>>> import numpy as np
>>> np.set_printoptions(suppress=True, linewidth=100)
>>> F = np.load("data.npy")
>>> F
array([[0, 0, 1, 0],
       [1, 0, 0, 0],
       [0, 1, 0, 0],
       [0, 0, 0, 1]])
>>> # splits into 2 blocks
>>> rng = np.random.default_rng(749)
>>> labels = rng.permutation(4)
>>> M2 = F[:, labels] * rng.choice([-1, 1], 4)
>>> M2
array([[-1,  0,  0,  0],
       [ 0, -1,  0,  0],
       [ 0,  0,  0, -1],
       [ 0,  0,  1,  0]])
>>> Uu, _, VT = np.linalg.svd(F.T @ M2)
>>> Uu @ VT
array([[ 0., -1.,  0.,  0.],
       [ 0.,  0.,  0., -1.],
       [-1.,  0.,  0.,  0.],
       [ 0.,  0.,  1.,  0.]])
>>> labels
array([2, 0, 3, 1])
>>> x0 = np.array([-1, -1, 3, -1])
>>> round(np.linalg.det(F), 2)
np.float64(1.0)
>>> np.round(np.linalg.inv(F), 2)
array([[0., 1., 0., 0.],
       [0., 0., 1., 0.],
       [1., 0., 0., 0.],
       [0., 0., 0., 1.]])
>>> np.round(np.sort(np.abs(np.degrees(np.angle(np.linalg.eigvals(F))))), 2)
array([  0.,   0., 120., 120.])
>>> np.round(np.linalg.norm(x0), 2), np.round(np.linalg.norm(F @ x0), 2)
(np.float64(3.46), np.float64(3.46))
>>> x0 = np.array([2, 2, 0, 1])
>>> target = F @ x0
>>> target
array([0, 2, 2, 1])
>>> np.round(np.linalg.solve(F.T, F[1]), 2)
array([0., 1., 0., 0.])
>>> np.round(np.linalg.solve(F, -2 * target), 2)
array([-4., -4.,  0., -2.])
>>> np.round(np.linalg.solve(F, target + F[:, 0]), 2)
array([3., 2., 0., 1.])
>>> M2 = np.linalg.inv(F)
>>> np.allclose(M2, F.T)
True
>>> round(float(np.linalg.det(F) * np.linalg.det(M2)), 2)
1.0
>>> round(float(np.linalg.slogdet(F)[0]), 2)
1.0
>>> x0 = np.array([2, 0, 0, 4])
>>> target = F @ x0
>>> beta, lr = np.zeros(4), 1 / np.linalg.norm(F, 2) ** 2
>>> for i in range(6):
...     beta -= lr * F.T @ (F @ beta - target)
...     if i % 2 == 0: print(i, round(np.linalg.norm(F @ beta - target), 2))
... 
0 0.0
2 0.0
4 0.0
>>> beta
array([2., 0., 0., 4.])
>>> M = np.loadtxt("w.csv", delimiter=",")
>>> M
array([[ 1., -3., -3., -3.],
       [-2., -1., -1.,  2.],
       [ 1., -1.,  1.,  3.],
       [ 0.,  3., -1., -3.],
       [ 0.,  0.,  1.,  1.],
       [-2.,  3., -3., -1.]])
>>> blk = np.stack([M, 3 * M, M[::-1]])
>>> np.round(np.linalg.norm(blk, axis=(1, 2)), 2)
array([ 9.7 , 29.09,  9.7 ])
>>> blk.sum(axis=0)
array([[  2.,  -9., -15., -13.],
       [ -8.,  -4.,  -3.,   9.],
       [  4.,  -1.,   3.,   9.],
       [  1.,  11.,  -3.,  -9.],
       [ -2.,  -1.,   3.,   6.],
       [ -7.,   9., -15.,  -7.]])
>>> np.einsum("bij,cij->bc", blk, blk)
array([[ 94., 282., -22.],
       [282., 846., -66.],
       [-22., -66.,  94.]])
>>> np.linalg.norm(M, axis=1).argmax()
np.int64(0)
>>> np.round(np.linalg.norm(M) ** 2 / np.linalg.norm(M, 2) ** 2, 2)
np.float64(1.9)
>>> np.round(np.linalg.norm(M, "nuc"), 2)
np.float64(17.5)
>>> np.round(np.linalg.norm(M, 1), 2), round(float(np.linalg.norm(M, np.inf)), 2)
(np.float64(13.0), 10.0)
>>> np.round(np.linalg.norm(M, 2), 2)
np.float64(7.03)
>>> np.round(np.linalg.norm(M[5], 1), 2), np.round(np.linalg.norm(M[5], np.inf), 2)
(np.float64(9.0), np.float64(3.0))
>>> M[5] @ M[4]
np.float64(-4.0)
>>> np.round(np.linalg.norm(M, axis=1), 2)
array([5.29, 3.16, 3.46, 4.36, 1.41, 4.8 ])
>>> M2 = M / np.sqrt((M ** 2).mean(axis=1, keepdims=True))
>>> M - M.mean(axis=1, keepdims=True)
array([[ 3.  , -1.  , -1.  , -1.  ],
       [-1.5 , -0.5 , -0.5 ,  2.5 ],
       [ 0.  , -2.  ,  0.  ,  2.  ],
       [ 0.25,  3.25, -0.75, -2.75],
       [-0.5 , -0.5 ,  0.5 ,  0.5 ],
       [-1.25,  3.75, -2.25, -0.25]])
>>> np.linalg.matrix_rank(M - M.mean(axis=1, keepdims=True))
np.int64(3)
>>> M2 = M + rng.integers(-2, 3, (6, 3)) @ rng.integers(-2, 3, (3, 4))
>>> M2
array([[  2.,  -1.,  -1.,  -7.],
       [  0.,   3.,   3.,  12.],
       [  2.,   4.,   3.,  11.],
       [ -2.,   2.,  -5., -10.],
       [  0.,   6.,   1.,   7.],
       [ -1.,   5.,  -1.,   7.]])
>>> M2 - M
array([[ 1.,  2.,  2., -4.],
       [ 2.,  4.,  4., 10.],
       [ 1.,  5.,  2.,  8.],
       [-2., -1., -4., -7.],
       [ 0.,  6.,  0.,  6.],
       [ 1.,  2.,  2.,  8.]])
>>> np.abs(M2 - M).sum(axis=1)
array([ 9., 20., 16., 14., 12., 13.])
>>> arr = np.load("block15.npy")
>>> arr.round(2)
array([[ 0.98, -0.02, -0.02, -0.02, -0.05, -0.12, -0.12, -0.02],
       [-0.02,  0.98, -0.02, -0.02, -0.05, -0.12, -0.12, -0.02],
       [-0.02, -0.02,  0.98, -0.02, -0.05, -0.12, -0.12, -0.02],
       [-0.02, -0.02, -0.02,  0.98, -0.05, -0.12, -0.12, -0.02],
       [-0.05, -0.05, -0.05, -0.05,  0.84, -0.38, -0.38, -0.05],
       [-0.12, -0.12, -0.12, -0.12, -0.38,  0.12, -0.88, -0.12],
       [-0.12, -0.12, -0.12, -0.12, -0.38, -0.88,  0.12, -0.12],
       [-0.02, -0.02, -0.02, -0.02, -0.05, -0.12, -0.12,  0.98]])
>>> # columns are unit length and at right angles
>>> vals, vecs = np.linalg.eigh(arr)
>>> np.round(vecs @ np.diag(vals) @ vecs.T, 2)
array([[ 0.98, -0.02, -0.02, -0.02, -0.05, -0.13, -0.12, -0.02],
       [-0.02,  0.98, -0.02, -0.02, -0.05, -0.13, -0.12, -0.02],
       [-0.02, -0.02,  0.98, -0.02, -0.05, -0.13, -0.13, -0.02],
       [-0.02, -0.02, -0.02,  0.98, -0.05, -0.12, -0.13, -0.02],
       [-0.05, -0.05, -0.05, -0.05,  0.84, -0.38, -0.38, -0.05],
       [-0.13, -0.13, -0.13, -0.12, -0.37,  0.12, -0.88, -0.13],
       [-0.12, -0.12, -0.13, -0.13, -0.38, -0.88,  0.12, -0.13],
       [-0.02, -0.02, -0.02, -0.02, -0.05, -0.13, -0.13,  0.98]])
>>> np.round(vecs.T @ arr @ vecs, 2) + 0
array([[-1.,  0.,  0.,  0.,  0.,  0.,  0.,  0.],
       [ 0.,  1.,  0.,  0.,  0.,  0.,  0.,  0.],
       [ 0.,  0.,  1.,  0.,  0.,  0.,  0.,  0.],
       [ 0.,  0.,  0.,  1.,  0.,  0.,  0.,  0.],
       [ 0.,  0.,  0.,  0.,  1.,  0.,  0.,  0.],
       [ 0.,  0.,  0.,  0.,  0.,  1.,  0.,  0.],
       [ 0.,  0.,  0.,  0.,  0.,  0.,  1.,  0.],
       [ 0.,  0.,  0.,  0.,  0.,  0.,  0.,  1.]])
>>> np.round(np.linalg.svd(arr, compute_uv=False), 2)
array([1., 1., 1., 1., 1., 1., 1., 1.])
>>> round(float(arr[:, 1] @ arr[:, 7]), 2)
0.0
>>> round(np.linalg.eigvalsh(arr).min(), 2)
np.float64(-1.0)
>>> vals, vecs = np.linalg.eigh(arr)
>>> x0 = np.array([-1, 1, -4, -5, -3, -4, -4, 0])
>>> round(x0 @ arr @ x0, 2)
np.float64(-13.79)
>>> labels = rng.permutation(8)
>>> M2 = arr[:, labels] * rng.choice([-1, 1], 8)
>>> M2.round(2)
array([[-0.05,  0.12,  0.02,  0.98, -0.12, -0.02,  0.02,  0.02],
       [-0.05,  0.12,  0.02, -0.02, -0.12,  0.98,  0.02,  0.02],
       [-0.05,  0.12,  0.02, -0.02, -0.12, -0.02,  0.02, -0.98],
       [-0.05,  0.12, -0.98, -0.02, -0.12, -0.02,  0.02,  0.02],
       [ 0.84,  0.38,  0.05, -0.05, -0.38, -0.05,  0.05,  0.05],
       [-0.38,  0.88,  0.12, -0.12,  0.12, -0.12,  0.12,  0.12],
       [-0.38, -0.12,  0.12, -0.12, -0.88, -0.12,  0.12,  0.12],
       [-0.05,  0.12,  0.02, -0.02, -0.12, -0.02, -0.98,  0.02]])
>>> Uu, _, VT = np.linalg.svd(arr.T @ M2)
>>> np.round(Uu @ VT, 2) + 0
array([[ 0.,  0.,  0.,  1.,  0.,  0.,  0.,  0.],
       [ 0.,  0.,  0.,  0.,  0.,  1.,  0.,  0.],
       [ 0.,  0.,  0.,  0.,  0.,  0.,  0., -1.],
       [ 0.,  0., -1.,  0.,  0.,  0.,  0.,  0.],
       [ 1.,  0.,  0.,  0.,  0.,  0.,  0.,  0.],
       [ 0.,  0.,  0.,  0.,  1.,  0.,  0.,  0.],
       [ 0., -1.,  0.,  0.,  0.,  0.,  0.,  0.],
       [ 0.,  0.,  0.,  0.,  0.,  0., -1.,  0.]])
>>> feats = np.loadtxt("dump.csv", delimiter=",")
>>> feats
array([[-6.,  4.,  4.,  0., -6., -6.,  2., -2.,  2., -4.],
       [-3.,  2.,  2.,  0., -3., -3.,  1., -1.,  1., -2.],
       [ 0.,  0.,  0.,  0.,  0.,  0.,  0.,  0.,  0.,  0.],
       [ 6., -4., -4.,  0.,  6.,  6., -2.,  2., -2.,  4.],
       [ 6., -4., -4.,  0.,  6.,  6., -2.,  2., -2.,  4.],
       [-3.,  2.,  2.,  0., -3., -3.,  1., -1.,  1., -2.],
       [-3.,  2.,  2.,  0., -3., -3.,  1., -1.,  1., -2.],
       [-6.,  4.,  4.,  0., -6., -6.,  2., -2.,  2., -4.]])
>>> M2 = feats + rng.integers(-2, 3, (8, 1)) @ rng.integers(-2, 3, (1, 10))
>>> M2
array([[-4.,  8.,  6.,  2., -8., -6.,  6., -4.,  2.,  0.],
       [-1.,  6.,  4.,  2., -5., -3.,  5., -3.,  1.,  2.],
       [ 0.,  0.,  0.,  0.,  0.,  0.,  0.,  0.,  0.,  0.],
       [ 8.,  0., -2.,  2.,  4.,  6.,  2.,  0., -2.,  8.],
       [ 6., -4., -4.,  0.,  6.,  6., -2.,  2., -2.,  4.],
       [-3.,  2.,  2.,  0., -3., -3.,  1., -1.,  1., -2.],
       [-1.,  6.,  4.,  2., -5., -3.,  5., -3.,  1.,  2.],
       [-5.,  6.,  5.,  1., -7., -6.,  4., -3.,  2., -2.]])
>>> np.abs(M2 - feats).sum(axis=1)
array([22., 22.,  0., 22.,  0.,  0., 22., 11.])
>>> np.linalg.matrix_rank(M2 - feats, tol=1e-8)
np.int64(1)
